In [1]: import numpy as np

In [2]: np.set_printoptions(precision=1, suppress=True, linewidth=160, sign=" ")

In [3]: rd = lambda a: np.round(a, 1) + 0

In [4]: feats = np.loadtxt("run4.csv", delimiter=",")

In [5]: feats
Out[5]: 
array([[ 2.,  2.,  2.,  3., -2.,  0., -2.,  3., -3.,  0., -1., -3., -3., -1., -1., -1.],
       [-1.,  1.,  2.,  0.,  0.,  1., -2., -2.,  1.,  2.,  1.,  3., -3.,  2.,  0., -3.],
       [-1.,  2., -2., -2., -3., -2.,  2., -2.,  0.,  1., -2., -1.,  2.,  3.,  2., -3.],
       [ 2., -3.,  2., -3., -1., -2., -2., -2.,  2., -3., -1., -3., -3.,  3.,  3., -1.],
       [-1., -1.,  1.,  0., -1., -1., -3., -2.,  2.,  3., -3.,  0.,  1., -1., -2., -1.],
       [ 1.,  3.,  0., -3.,  3.,  1.,  1.,  0., -3., -3., -1.,  3., -3., -3.,  0., -2.],
       [ 3.,  2., -1., -2., -2.,  3., -3.,  0., -1., -1.,  2.,  3.,  3.,  1., -1.,  2.],
       [-2., -1., -3.,  0., -2.,  1., -3., -2., -3.,  0., -2.,  2., -2.,  0., -1.,  0.],
       [ 3.,  0.,  0., -1.,  0.,  2., -2., -2.,  0.,  3.,  3., -3.,  2.,  1.,  1., -2.],
       [-1., -2., -3.,  3.,  3.,  0., -1.,  2., -3., -1., -1., -1., -1., -3.,  2.,  1.],
       [ 2., -2.,  2.,  1.,  2.,  0.,  1., -2.,  2.,  3., -2.,  2.,  2.,  3.,  2.,  0.],
       [ 3., -2., -2.,  3., -1., -2., -3.,  3., -1.,  2., -2., -1.,  2., -1.,  3.,  1.],
       [-2., -2.,  2.,  0., -3., -2., -1.,  2., -2., -3., -2., -3.,  1.,  0.,  0., -3.],
       [ 0., -2.,  1., -1.,  0.,  1.,  3.,  2.,  3., -1., -2.,  1.,  3., -3., -2.,  1.],
       [ 3.,  2., -2.,  2.,  2., -2.,  3.,  2., -1., -2., -3.,  0., -1.,  0.,  2.,  2.],
       [ 3.,  1., -2., -1.,  0.,  0., -2.,  2., -2.,  1., -2., -1., -3., -2.,  1.,  2.]])

In [6]: x = np.array([-1, -3, -1, 2, 0, 0, 1, 3, -3, 0, 3, 2, -1, -2, -3, 2])

In [7]: target = feats @ x

In [8]: c, lr = np.zeros(16), 1 / np.linalg.norm(feats, 2) ** 2

In [9]: for i in range(4):
   ...:     c -= lr * feats.T @ (feats @ c - target)
   ...:     if i % 1 == 0: print(i, round(np.linalg.norm(feats @ c - target), 1))
   ...: 
0 28.9
1 18.6
2 13.5
3 10.7

In [10]: print(rd(np.linalg.cond(feats)))
33.1
